$ python -q
>>> import numpy as np
>>> from numpy import linalg as LA
>>> np.set_printoptions(suppress=True, linewidth=100)
>>> rnd = lambda a: np.round(a, 4) + 0
>>> W0 = np.array([[1.0, 0.0, 0.0, 0.0],
...     [0.0, 0.5, 0.25, 0.25],
...     [0.0, 0.5, 0.5, 0.0],
...     [0.0, 0.0, 0.0, 1.0]])
>>> W0
array([[1.  , 0.  , 0.  , 0.  ],
       [0.  , 0.5 , 0.25, 0.25],
       [0.  , 0.5 , 0.5 , 0.  ],
       [0.  , 0.  , 0.  , 1.  ]])
>>> # rows sum to 1
>>> ev, evecs = LA.eig(W0)
>>> W0 @ evecs[:, 0] - ev[0] * evecs[:, 0]
array([0., 0., 0., 0.])
>>> rnd(ev)
array([0.8536, 0.1464, 1.    , 1.    ])
>>> rnd(np.sort(LA.eigvals(W0 @ W0)))
array([0.0214, 0.7286, 1.    , 1.    ])
>>> W0.mean(axis=0)
array([0.25  , 0.25  , 0.1875, 0.3125])
>>> W0.shape
(4, 4)
>>> W0 - W0[0]
array([[ 0.  ,  0.  ,  0.  ,  0.  ],
       [-1.  ,  0.5 ,  0.25,  0.25],
       [-1.  ,  0.5 ,  0.5 ,  0.  ],
       [-1.  ,  0.  ,  0.  ,  1.  ]])
>>> np.diff(W0, axis=0)
array([[-1.  ,  0.5 ,  0.25,  0.25],
       [ 0.  ,  0.  ,  0.25, -0.25],
       [ 0.  , -0.5 , -0.5 ,  1.  ]])
>>> rnd(LA.norm(W0))
np.float64(1.6956)
>>> rnd(LA.svd(W0, compute_uv=False))
array([1.0585, 1.    , 0.8577, 0.1377])
>>> ang = np.radians(45)
>>> R = np.eye(4)
>>> R[3, 3] = R[1, 1] = np.cos(ang)
>>> R[3, 1], R[1, 3] = -np.sin(ang), np.sin(ang)
>>> rnd(R)
array([[ 1.    ,  0.    ,  0.    ,  0.    ],
       [ 0.    ,  0.7071,  0.    ,  0.7071],
       [ 0.    ,  0.    ,  1.    ,  0.    ],
       [ 0.    , -0.7071,  0.    ,  0.7071]])
>>> A2 = W0 @ R.T
>>> np.allclose(W0 @ W0.T, A2 @ A2.T)
True
>>> rnd(np.abs(A2 - W0).max(axis=0))
array([0.    , 0.7071, 0.    , 0.4268])
>>> print(rnd(LA.det(R)), rnd(np.trace(R)))
1.0 3.4142
>>> print(np.allclose(LA.norm(W0, axis=1), LA.norm(A2, axis=1)))
True
>>> x = np.array([2, 2, -2, 3])
>>> target = W0 @ x
>>> b, lr = np.zeros(4), 1 / LA.norm(W0, 2) ** 2
>>> for i in range(20):
...     b -= lr * W0.T @ (W0 @ b - target)
...     if i % 5 == 0: print(i, round(LA.norm(W0 @ b - target), 4))
... 
0 0.4995
5 0.3389
10 0.3112
15 0.2857
>>> rnd(b)
array([ 2.    ,  0.8004, -0.4787,  3.0526])
>>> print(rnd(LA.cond(W0)))
7.6878
>>> print(LA.norm(W0, axis=1).argmax())
0
>>> rnd(LA.norm(W0) ** 2 / LA.norm(W0, 2) ** 2)
np.float64(2.5659)
>>> W0[0] @ W0[1]
np.float64(0.0)
>>> print(rnd(LA.norm(W0, axis=1)))
[1.     0.6124 0.7071 1.    ]
>>> print(rnd(LA.norm(W0, "nuc")))
3.0539
>>> rnd(LA.norm(W0, 2))
np.float64(1.0585)
>>> M = np.array([[-6.0, -0.9, -0.3],
...     [-17.0, -1.1, 0.4],
...     [-12.0, -1.3, 1.2],
...     [-9.0, -0.5, 0.5],
...     [-15.0, 1.7, 0.6]])
>>> # column 0 is much longer than the rest
>>> rng = np.random.default_rng(5107)
>>> z = rng.permutation(4)
>>> z
array([2, 0, 1, 3])
>>> A2 = W0[z][:, z]
>>> rnd(LA.det(A2)), rnd(LA.det(W0[z]))
(np.float64(0.125), np.float64(0.125))
>>> rnd(np.sort(np.abs(LA.eigvals(A2))))
array([0.1464, 0.8536, 1.    , 1.    ])
>>> np.allclose(A2, W0)
False
>>> np.trace(A2)
np.float64(3.0)
>>> x = np.array([2, 2, 0])
>>> target = M @ x
>>> rnd(LA.solve(M.T @ M, M.T @ target))
array([2., 2., 0.])
>>> target = target + 0.3 * rng.normal(size=5)
>>> rnd(target)
array([-13.6401, -35.9782, -26.4864, -19.6305, -27.0923])
>>> b, *_ = LA.lstsq(M, target)
>>> rnd(b)
array([ 2.0057,  1.8036, -0.1888])
>>> rnd(M.T @ (target - M @ b))
array([0., 0., 0.])
>>> np.argsort(-LA.norm(M, axis=0).round(6), kind="stable")[:3]
array([0, 1, 2])
>>> rnd(LA.norm(M, 2) / LA.norm(M))
np.float64(0.9953)
>>> print(LA.matrix_rank(M, rtol=0.1))
1
>>> left, s, vt = LA.svd(M, full_matrices=False)
>>> print((s > 1e-8).sum())
3
>>> np.abs(left[:, 0]).round(6).argmax()
np.int64(1)
>>> rnd(np.cumsum(s ** 2) / np.sum(s ** 2))
array([0.9907, 0.9989, 1.    ])
>>> rnd(s / s[0])
array([1.    , 0.0908, 0.034 ])
>>> rnd(s)
array([27.8721,  2.5298,  0.947 ])
>>> rnd(np.abs(vt[0]))
array([0.9988, 0.0243, 0.0425])
>>> print(rnd(left.T @ M @ vt.T))
[[27.8721  0.      0.    ]
 [ 0.      2.5298  0.    ]
 [ 0.      0.      0.947 ]]
>>> rnd(left.T @ left)
array([[1., 0., 0.],
       [0., 1., 0.],
       [0., 0., 1.]])
>>> J = np.load("mat.npy")
>>> J
array([[-7,  6,  8,  4],
       [ 0,  3,  7,  7],
       [-7,  6,  8,  4],
       [ 1, -7,  5, -5]])
>>> # rows 0 and 2 are equal
>>> ang = np.radians(45)
>>> R = np.eye(4)
>>> R[3, 3] = R[0, 0] = np.cos(ang)
>>> R[3, 0], R[0, 3] = -np.sin(ang), np.sin(ang)
>>> rnd(R)
array([[ 0.7071,  0.    ,  0.    ,  0.7071],
       [ 0.    ,  1.    ,  0.    ,  0.    ],
       [ 0.    ,  0.    ,  1.    ,  0.    ],
       [-0.7071,  0.    ,  0.    ,  0.7071]])
>>> A2 = J @ R.T
>>> print(np.allclose(J @ J.T, A2 @ A2.T))
True
>>> rnd(np.abs(A2 - J).max(axis=0))
array([4.9497, 0.    , 0.    , 3.7782])
>>> np.allclose(LA.norm(J, axis=1), LA.norm(A2, axis=1))
True
>>> x = np.array([0, -1, 0, 3])
>>> target = R @ x
>>> rnd(target)
array([ 2.1213, -1.    ,  0.    ,  2.1213])
>>> rnd(LA.solve(R, R[:, 0]))
array([1., 0., 0., 0.])
>>> rnd(LA.solve(R, target))
array([ 0., -1.,  0.,  3.])
>>> mat = 2 * np.eye(4) + np.ones((4, 4))
>>> mat
array([[3., 1., 1., 1.],
       [1., 3., 1., 1.],
       [1., 1., 3., 1.],
       [1., 1., 1., 3.]])
>>> blk = np.stack([mat, -3 * mat, mat[::-1]])
>>> blk.sum(axis=0)
array([[-5., -1., -1.,  1.],
       [-1., -5.,  1., -1.],
       [-1.,  1., -5., -1.],
       [ 1., -1., -1., -5.]])
>>> rnd(LA.norm(blk, axis=(1, 2)))
array([ 6.9282, 20.7846,  6.9282])
>>> LA.matrix_rank(blk.reshape(3, -1))
np.int64(2)
>>> np.einsum("bij,cij->bc", blk, blk)
array([[  48., -144.,   32.],
       [-144.,  432.,  -96.],
       [  32.,  -96.,   48.]])
>>> blk.shape
(3, 4, 4)
>>> proj = np.triu(np.array([[5, 4, 2, 3], [1, 0, 3, 3], [2, 2, 2, 3], [1, 1, 2, 1]]), 1) + np.eye(4)
>>> A2 = proj @ mat @ LA.inv(proj)
>>> print(rnd(np.poly(A2)))
[  1. -12.  48. -80.  48.]
>>> LA.matrix_rank(A2)
np.int64(4)
>>> np.trace(A2), np.trace(mat)
(np.float64(12.0), np.float64(12.0))
>>> A2
array([[  12.,  -30.,   80., -170.],
       [   7.,  -19.,   56., -119.],
       [   4.,  -12.,   34.,  -68.],
       [   1.,   -3.,    8.,  -15.]])
>>> proj @ mat - mat @ proj
array([[ 9.,  5.,  4.,  0.],
       [ 6.,  2.,  1., -3.],
       [ 3., -1., -2., -6.],
       [ 0., -4., -5., -9.]])
